$ python3 -q
>>> import numpy as np
>>> from numpy import linalg as LA
>>> np.set_printoptions(precision=2, suppress=True, linewidth=140)
>>> def rd(a):
...     return np.round(a, 2) + 0
... 
>>> A = np.loadtxt("sample17.csv", delimiter=",")
>>> rd(A)
array([[-0.6 , -0.09,  0.53,  0.59],
       [ 0.  , -0.61, -0.64,  0.48],
       [-0.72, -0.29, -0.18, -0.61],
       [-0.36,  0.73, -0.53,  0.23]])
>>> M2 = LA.invert(A)
Traceback (most recent call last):
  File "<python-input-6>", line 1, in <module>
    M2 = LA.invert(A)
         ^^^^^^^^^
AttributeError: module 'numpy.linalg' has no attribute 'invert'
>>> M2 = LA.inv(A)
>>> rd(LA.det(A) * LA.det(M2))
np.float64(1.0)
>>> rd(LA.cond(A))
np.float64(1.0)
>>> rd(LA.det(A) * M2)
array([[ 0.6 ,  0.  ,  0.72,  0.36],
       [ 0.09,  0.61,  0.29, -0.73],
       [-0.53,  0.64,  0.18,  0.53],
       [-0.59, -0.48,  0.61, -0.23]])
>>> G = A.T @ A
>>> rd(G)
array([[1., 0., 0., 0.],
       [0., 1., 0., 0.],
       [0., 0., 1., 0.],
       [0., 0., 0., 1.]])
>>> rd(np.diag(G))
array([1., 1., 1., 1.])
>>> LA.matrix_rank(G)
np.int64(4)
>>> feats = np.load("arr.npy")
>>> feats
array([[  6.,   0.,   4.,   8.,   2.,  -8.,  -4.,  10.,   6.,  -6.,  -8.],
       [  0.,   2.,   0.,   0.,   0.,   0.,   0.,   0.,   0.,   0.,   0.],
       [  4.,   0.,   6.,   8.,   2.,  -8.,  -4.,  10.,   6.,  -6.,  -8.],
       [  8.,   0.,   8.,  18.,   4., -16.,  -8.,  20.,  12., -12., -16.],
       [  2.,   0.,   2.,   4.,   3.,  -4.,  -2.,   5.,   3.,  -3.,  -4.],
       [ -8.,   0.,  -8., -16.,  -4.,  18.,   8., -20., -12.,  12.,  16.],
       [ -4.,   0.,  -4.,  -8.,  -2.,   8.,   6., -10.,  -6.,   6.,   8.],
       [ 10.,   0.,  10.,  20.,   5., -20., -10.,  27.,  15., -15., -20.],
       [  6.,   0.,   6.,  12.,   3., -12.,  -6.,  15.,  11.,  -9., -12.],
       [ -6.,   0.,  -6., -12.,  -3.,  12.,   6., -15.,  -9.,  11.,  12.],
       [ -8.,   0.,  -8., -16.,  -4.,  16.,   8., -20., -12.,  12.,  18.]])
>>> M2 = feats / np.sqrt((feats ** 2).mean(axis=1, keepdims=True))
>>> LA.matrix_rank(M2) == LA.matrix_rank(feats)
np.True_
>>> rd(M2[7])
array([ 0.64,  0.  ,  0.64,  1.28,  0.32, -1.28, -0.64,  1.72,  0.96, -0.96, -1.28])
